% python3 -q
>>> import numpy as np
>>> import numpy.linalg as la
>>> np.set_printoptions(precision=1, suppress=True, linewidth=100)
>>> def tidy(a):
...     return np.round(a, 1) + 0
... 
>>> M = np.loadtxt("x.csv", delimiter=",")
>>> print(M)
[[-0.4  0.2  0.  -0.3 -0.9 -0.5  0.1]
 [ 0.6  0.4  0.4  0.2  0.   0.9  0.5]
 [-0.9 -1.3  0.  -0.2 -0.1 -2.2 -0.8]
 [ 0.6  0.5 -0.1  0.4 -0.3  1.9  0.8]
 [ 0.4  0.   0.1 -0.5 -0.1  1.2  0.6]
 [-1.3 -0.2  0.   0.4  0.4 -1.  -0.3]
 [-2.1 -1.5 -0.1  0.1 -0.1 -3.9 -2.1]
 [ 0.2  0.4 -0.4 -0.3 -0.3  0.5  0.1]
 [ 0.7  0.3 -0.3 -0.2  0.1  1.2  0.9]
 [ 0.6  0.8  0.   0.1 -0.2  0.9  0.3]
 [ 3.4  2.9  0.3  0.2  0.3  6.   3.1]
 [-0.7 -0.3  0.5  0.1 -0.2 -0.7 -0.9]
 [-1.2 -1.3  0.6 -0.1  0.3 -1.9 -0.9]
 [ 0.5  1.2 -0.3  0.   0.1  1.4  0.1]
 [ 1.   1.  -0.1  0.4 -0.2  2.1  0.7]
 [ 1.1  0.6 -0.2  0.1 -0.1  1.7  1.6]
 [-0.3  0.1 -0.2  0.1  0.1  0.5 -0.3]
 [-0.8 -1.3 -0.1  0.   0.  -2.5 -1. ]]
>>> idx = M[:, 3] > np.median(M[:, 3])
>>> r0 = M[idx].mean(axis=0) - M[~idx].mean(axis=0)
>>> print(((M - M.mean(axis=0)) @ r0 > 0).astype(int))
[0 1 0 1 1 0 0 1 1 1 1 0 0 1 1 1 0 0]
>>> print(np.argsort(-np.abs(r0).round(6), kind="stable"))
[5 6 0 1 3 4 2]
>>> print(tidy((((M - M.mean(axis=0)) @ r0 > 0) == idx).mean()))
0.6
>>> print(idx.astype(int))
[0 1 0 1 0 1 0 0 0 0 1 0 0 0 1 0 0 0]
>>> G = np.cov(M, rowvar=False)
>>> print(tidy(la.eigvalsh(G)[::-1]))
[8.6 0.2 0.1 0.1 0.1 0.1 0. ]
>>> print(tidy(np.median(M, axis=0)))
[ 0.3  0.2  0.   0.1 -0.1  0.7  0.1]
>>> print(tidy(np.polyfit(M[:, 6], M[:, 3], 1)))
[0. 0.]
>>> print(tidy(np.corrcoef(M.T)))
[[ 1.   0.9  0.   0.1  0.1  1.   1. ]
 [ 0.9  1.  -0.1  0.3  0.   1.   0.9]
 [ 0.  -0.1  1.   0.1  0.2  0.   0. ]
 [ 0.1  0.3  0.1  1.   0.3  0.2  0.1]
 [ 0.1  0.   0.2  0.3  1.   0.1  0.1]
 [ 1.   1.   0.   0.2  0.1  1.   1. ]
 [ 1.   0.9  0.   0.1  0.1  1.   1. ]]
>>> print(G.shape)
(7, 7)
>>> print(np.argsort(-M.std(axis=0).round(6), kind="stable"))
[5 0 6 1 4 2 3]
>>> print(tidy(M.std(axis=0)))
[1.2 1.  0.3 0.2 0.3 2.2 1.1]
>>> Xc = (M - M.mean(axis=0)) / M.std(axis=0)
>>> print(np.argwhere(np.abs(Xc) > 2))
[[ 0  4]
 [ 4  3]
 [ 6  6]
 [10  0]
 [10  1]
 [10  5]
 [10  6]
 [12  2]]
>>> b = la.lstsq(np.delete(Xc, 1, axis=1), Xc[:, 1])[0]
>>> print(tidy(b))
[ 0.1 -0.1  0.1 -0.1  1.1 -0.2]
>>> mat = np.loadtxt("a.csv", delimiter=",")
>>> print(mat)
[[ 5.  0.  0.]
 [ 0. -3.  3.]
 [ 0. -1.  2.]]
>>> rng = np.random.default_rng(11)
>>> idx = rng.permutation(3)
>>> Y = mat[:, idx] * rng.choice([-1, 1], 3)
>>> print(Y)
[[ 0. -5.  0.]
 [-3. -0.  3.]
 [-1. -0.  2.]]
>>> Uu, _, VT = la.svd(mat.T @ Y)
>>> print(tidy(la.lstsq(mat, Y)[0]))
[[ 0. -1.  0.]
 [ 1.  0.  0.]
 [ 0.  0.  1.]]
>>> w, V = la.eig(Y)
>>> print(tidy(np.sort(la.eigvals(Y @ Y))))
[ 0.9 12.3 20.8]
>>> def softmax(z):
...     e = np.exp(z - z.max(axis=-1, keepdims=True))
...     return e / e.sum(axis=-1, keepdims=True)
... 
>>> print(tidy(softmax(mat[1] + 5)))
[0. 0. 1.]
>>> scores = mat @ mat.T / np.sqrt(3)
>>> print(tidy(softmax(scores)))
[[1.  0.  0. ]
 [0.  1.  0. ]
 [0.  0.9 0.1]]
>>> print(softmax(scores).round(6).argmax(axis=1))
[0 1 1]
>>> q, r_ = la.qr(mat)
>>> print(tidy(r_))
[[ 5.   0.   0. ]
 [ 0.   3.2 -3.5]
 [ 0.   0.   0.9]]
>>> print(tidy(q.T @ q))
[[1. 0. 0.]
 [0. 1. 0.]
 [0. 0. 1.]]
>>> print(tidy(np.abs(np.diag(r_))))
[5.  3.2 0.9]
>>> print(tidy(np.trace(q @ q.T)))
3.0
>>> print(tidy(q @ r_))
[[ 5.  0.  0.]
 [ 0. -3.  3.]
 [ 0. -1.  2.]]
>>> idx = rng.integers(0, 2, 6)
>>> arr = (idx[:, None] == idx) * 2 + np.eye(6)
>>> print(arr)
[[3. 2. 0. 0. 0. 0.]
 [2. 3. 0. 0. 0. 0.]
 [0. 0. 3. 2. 2. 2.]
 [0. 0. 2. 3. 2. 2.]
 [0. 0. 2. 2. 3. 2.]
 [0. 0. 2. 2. 2. 3.]]
>>> print(arr @ arr)
[[13. 12.  0.  0.  0.  0.]
 [12. 13.  0.  0.  0.  0.]
 [ 0.  0. 21. 20. 20. 20.]
 [ 0.  0. 20. 21. 20. 20.]
 [ 0.  0. 20. 20. 21. 20.]
 [ 0.  0. 20. 20. 20. 21.]]
>>> print(tidy(np.sort(la.eigvals(arr).real)))
[1. 1. 1. 1. 5. 9.]
>>> print(tidy(la.det(arr)))
45.0
>>> print((arr != 0).astype(int))
[[1 1 0 0 0 0]
 [1 1 0 0 0 0]
 [0 0 1 1 1 1]
 [0 0 1 1 1 1]
 [0 0 1 1 1 1]
 [0 0 1 1 1 1]]
>>> w, V = la.eigh(arr)
>>> print(tidy(V.T @ V))
[[1. 0. 0. 0. 0. 0.]
 [0. 1. 0. 0. 0. 0.]
 [0. 0. 1. 0. 0. 0.]
 [0. 0. 0. 1. 0. 0.]
 [0. 0. 0. 0. 1. 0.]
 [0. 0. 0. 0. 0. 1.]]
>>> print(np.abs(V[:, -1]).round(6).argmax())
2
>>> print(w.sum(), np.trace(arr))
18.0 18.0
>>> print(tidy(la.svd(arr, compute_uv=False)))
[9. 5. 1. 1. 1. 1.]
>>> Y = arr[0, 0] * arr[1:] - np.outer(arr[1:, 0], arr[0])
>>> print(Y)
[[0. 5. 0. 0. 0. 0.]
 [0. 0. 9. 6. 6. 6.]
 [0. 0. 6. 9. 6. 6.]
 [0. 0. 6. 6. 9. 6.]
 [0. 0. 6. 6. 6. 9.]]
>>> print(tidy(arr[:, 0] / arr[0, 0]))
[1.  0.7 0.  0.  0.  0. ]
>>> print(np.flatnonzero(~Y.round(6).any(axis=1)))
[]
>>> print(la.matrix_rank(Y), la.matrix_rank(arr))
5 6
>>> feats = np.load("mat.npy")
>>> print(tidy(feats))
[[ -8.8  -4.8   9.4  -2.8  -7.2]
 [ -3.3 -13.1   6.6   2.7   1.1]
 [ -7.   -7.5   8.5  -1.   -4.5]
 [ -8.1  -5.9   9.   -2.1  -6.1]
 [ -5.9  -9.2   7.9   0.1  -2.8]
 [ -8.1  -5.8   9.1  -2.1  -6.2]
 [ -5.  -10.5   7.5   1.   -1.5]
 [ -6.1  -8.9   8.   -0.1  -3.1]
 [ -3.8 -12.4   6.9   2.2   0.4]
 [ -5.3 -10.1   7.6   0.7  -1.9]
 [ -2.4 -14.5   6.2   3.6   2.5]
 [ -5.4 -10.    7.7   0.6  -2. ]
 [ -5.6  -9.6   7.8   0.4  -2.4]
 [ -6.2  -8.7   8.1  -0.2  -3.3]
 [ -5.4  -9.8   7.7   0.6  -2.2]
 [ -5.8  -9.3   7.9   0.2  -2.7]
 [ -7.7  -6.5   8.8  -1.7  -5.5]
 [ -3.4 -12.9   6.7   2.6   0.9]
 [ -4.1 -11.8   7.1   1.9  -0.2]
 [ -3.2 -13.1   6.6   2.8   1.1]
 [ -4.8 -10.8   7.4   1.2  -1.2]
 [ -6.3  -8.5   8.2  -0.3  -3.5]
 [ -6.4  -8.4   8.2  -0.4  -3.6]
 [ -6.   -8.9   8.    0.   -3.1]
 [ -7.2  -7.1   8.6  -1.2  -4.9]
 [ -7.8  -6.3   8.9  -1.8  -5.7]]
>>> print(la.matrix_rank(feats, rtol=0.1))
2
>>> print([round(float(x), 1) for x in la.svd(feats, compute_uv=False)[:3]])
[70.3, 21.9, 0.0]
>>> print(la.cond(feats) > 100)
True
>>> r0, v = feats[16], feats[2]
>>> print(tidy(r0 @ v))
203.9
>>> print(tidy(r0 @ r0))
212.0
>>> p = (r0 @ v) / (r0 @ r0) * r0
>>> print(tidy(v - p))
[ 0.4 -1.2  0.   0.6  0.8]
>>> print(la.matrix_rank(np.outer(r0, v)))
1
>>> print(tidy(p))
[-7.4 -6.3  8.5 -1.6 -5.3]
>>> print(tidy((v - p) @ r0))
0.0
>>> print(tidy(la.norm(r0 + v) ** 2 + la.norm(r0 - v) ** 2))
821.5
>>> A = np.load("block9.npy")
>>> print(tidy(A))
[[-38.3  45.  -84.8 -12.9  82.7  45.4  -3.8  64. ]
 [-25.6  35.  -57.5  -6.9  55.2  29.2   3.1  40.9]
 [-22.2  32.  -50.   -5.5  47.7  24.8   4.6  34.7]
 [-22.1  31.9 -49.7  -5.4  47.4  24.6   4.7  34.5]
 [-14.5  24.6 -33.3  -2.7  31.1  15.1   7.2  21.2]
 [-14.2  24.2 -32.5  -2.6  30.3  14.6   7.3  20.5]
 [ -6.2  14.6 -15.1  -0.7  13.2   4.9   7.8   7.1]
 [ -2.8   9.   -7.4  -0.4   5.9   1.1   6.3   1.9]
 [ -1.9   7.1  -5.3  -0.4   3.9   0.2   5.5   0.7]
 [ -0.3   2.6  -1.3  -0.4   0.6  -0.7   2.5  -0.7]
 [ -0.2   2.1  -1.1  -0.4   0.5  -0.7   2.1  -0.7]
 [  0.   -0.1   0.1   0.1   0.    0.1  -0.2   0.1]
 [ -0.4  -1.8   0.7   2.6   0.7   2.8  -2.4   2.6]
 [ -0.4  -0.3   3.   10.6   0.3   6.2  -0.4   4.4]
 [  0.3   1.7   6.2  17.3  -1.8   7.2   3.4   3.6]
 [  3.    6.3  14.8  31.1  -8.7   7.   13.3  -1. ]
 [  4.3   8.   18.6  36.5 -12.    6.5  17.5  -3.4]
 [ 11.1  15.5  37.1  59.4 -28.2   2.   36.9 -16.3]
 [ 11.6  16.   38.4  61.  -29.5   1.6  38.3 -17.3]]
>>> idx = rng.permutation(3)
>>> print(idx)
[0 2 1]
>>> Y = mat[idx][:, idx]
>>> print(Y)
[[ 5.  0.  0.]
 [ 0.  2. -1.]
 [ 0.  3. -3.]]
>>> print(tidy(la.det(Y)), tidy(la.det(mat[idx])))
-15.0 15.0
>>> print(np.trace(Y))
4.0
>>> m1 = np.load("dump.npy")
>>> print(m1)
[[1.  0.7 0.5 0.3 0.2 0.2 0.1]
 [0.7 1.  0.7 0.5 0.3 0.2 0.2]
 [0.5 0.7 1.  0.7 0.5 0.3 0.2]
 [0.3 0.5 0.7 1.  0.7 0.5 0.3]
 [0.2 0.3 0.5 0.7 1.  0.7 0.5]
 [0.2 0.2 0.3 0.5 0.7 1.  0.7]
 [0.1 0.2 0.2 0.3 0.5 0.7 1. ]]
>>> x = np.array([-5, 0, 0, 0, 0, -5, 2])
>>> print(np.sign((m1 @ x).round(6)))
[-1. -1. -1. -1. -1. -1. -1.]
>>> print(tidy(m1 @ np.ones(7)))
[3.  3.6 3.9 4.  3.9 3.6 3. ]
>>> print(la.norm(m1 @ x) <= la.norm(m1, 2) * la.norm(x) + 1e-9)
True
>>> print(m1 * x)
[[-5.   0.   0.   0.   0.  -1.   0.2]
 [-3.5  0.   0.   0.   0.  -1.   0.4]
 [-2.5  0.   0.   0.   0.  -1.5  0.4]
 [-1.5  0.   0.   0.   0.  -2.5  0.6]
 [-1.   0.   0.   0.   0.  -3.5  1. ]
 [-1.   0.   0.   0.   0.  -5.   1.4]
 [-0.5  0.   0.   0.   0.  -3.5  2. ]]
>>> w, V = la.eigh(m1)
>>> print(tidy(w))
[0.2 0.2 0.2 0.4 0.8 1.6 3.6]
>>> print(tidy(w.sum()), np.trace(m1))
7.0 7.0
>>> print(tidy(V @ np.diag(w) @ V.T))
[[1.  0.7 0.5 0.3 0.2 0.2 0.1]
 [0.7 1.  0.7 0.5 0.3 0.2 0.2]
 [0.5 0.7 1.  0.7 0.5 0.3 0.2]
 [0.3 0.5 0.7 1.  0.7 0.5 0.3]
 [0.2 0.3 0.5 0.7 1.  0.7 0.5]
 [0.2 0.2 0.3 0.5 0.7 1.  0.7]
 [0.1 0.2 0.2 0.3 0.5 0.7 1. ]]
>>> print((w > 1e-8).sum(), (w < -1e-8).sum())
7 0
>>> print(tidy(la.svd(m1, compute_uv=False)))
[3.6 1.6 0.8 0.4 0.2 0.2 0.2]
>>> print(np.abs(V[:, -1]).round(6).argmax())
3
>>> print(tidy(V.T @ m1 @ V))
[[0.2 0.  0.  0.  0.  0.  0. ]
 [0.  0.2 0.  0.  0.  0.  0. ]
 [0.  0.  0.2 0.  0.  0.  0. ]
 [0.  0.  0.  0.4 0.  0.  0. ]
 [0.  0.  0.  0.  0.8 0.  0. ]
 [0.  0.  0.  0.  0.  1.6 0. ]
 [0.  0.  0.  0.  0.  0.  3.6]]
>>> print(tidy(la.eigvalsh(m1 @ m1)))
[ 0.   0.   0.   0.2  0.6  2.5 13.1]
>>> print((m1 + m1.T) / 2)
[[1.  0.7 0.5 0.3 0.2 0.2 0.1]
 [0.7 1.  0.7 0.5 0.3 0.2 0.2]
 [0.5 0.7 1.  0.7 0.5 0.3 0.2]
 [0.3 0.5 0.7 1.  0.7 0.5 0.3]
 [0.2 0.3 0.5 0.7 1.  0.7 0.5]
 [0.2 0.2 0.3 0.5 0.7 1.  0.7]
 [0.1 0.2 0.2 0.3 0.5 0.7 1. ]]
>>> print(np.trace(m1))
7.0
>>> print(tidy(np.sort(np.abs(la.eigvals(m1)))))
[0.2 0.2 0.2 0.4 0.8 1.6 3.6]
>>> print(tidy(m1 @ m1))
[[1.9 2.  1.9 1.6 1.3 1.  0.8]
 [2.  2.4 2.3 2.1 1.7 1.3 1. ]
 [1.9 2.3 2.6 2.5 2.1 1.7 1.3]
 [1.6 2.1 2.5 2.7 2.5 2.1 1.6]
 [1.3 1.7 2.1 2.5 2.6 2.3 1.9]
 [1.  1.3 1.7 2.1 2.3 2.4 2. ]
 [0.8 1.  1.3 1.6 1.9 2.  1.9]]
>>> print(tidy(la.matrix_power(m1, 2)))
[[1.9 2.  1.9 1.6 1.3 1.  0.8]
 [2.  2.4 2.3 2.1 1.7 1.3 1. ]
 [1.9 2.3 2.6 2.5 2.1 1.7 1.3]
 [1.6 2.1 2.5 2.7 2.5 2.1 1.6]
 [1.3 1.7 2.1 2.5 2.6 2.3 1.9]
 [1.  1.3 1.7 2.1 2.3 2.4 2. ]
 [0.8 1.  1.3 1.6 1.9 2.  1.9]]
>>> print(np.allclose(m1, m1.T))
True
>>> r0 = np.array([-1, -1, -3, -3, 0, -2, 0])
>>> Y = m1 + np.outer(r0, np.eye(7)[1])
>>> print(tidy(Y))
[[ 1.  -0.3  0.5  0.3  0.2  0.2  0.1]
 [ 0.7  0.   0.7  0.5  0.3  0.2  0.2]
 [ 0.5 -2.3  1.   0.7  0.5  0.3  0.2]
 [ 0.3 -2.5  0.7  1.   0.7  0.5  0.3]
 [ 0.2  0.3  0.5  0.7  1.   0.7  0.5]
 [ 0.2 -1.8  0.3  0.5  0.7  1.   0.7]
 [ 0.1  0.2  0.2  0.3  0.5  0.7  1. ]]
>>> print(tidy(la.det(Y) / la.det(m1)), tidy(1 + la.solve(m1, r0)[1]))
3.6 3.6
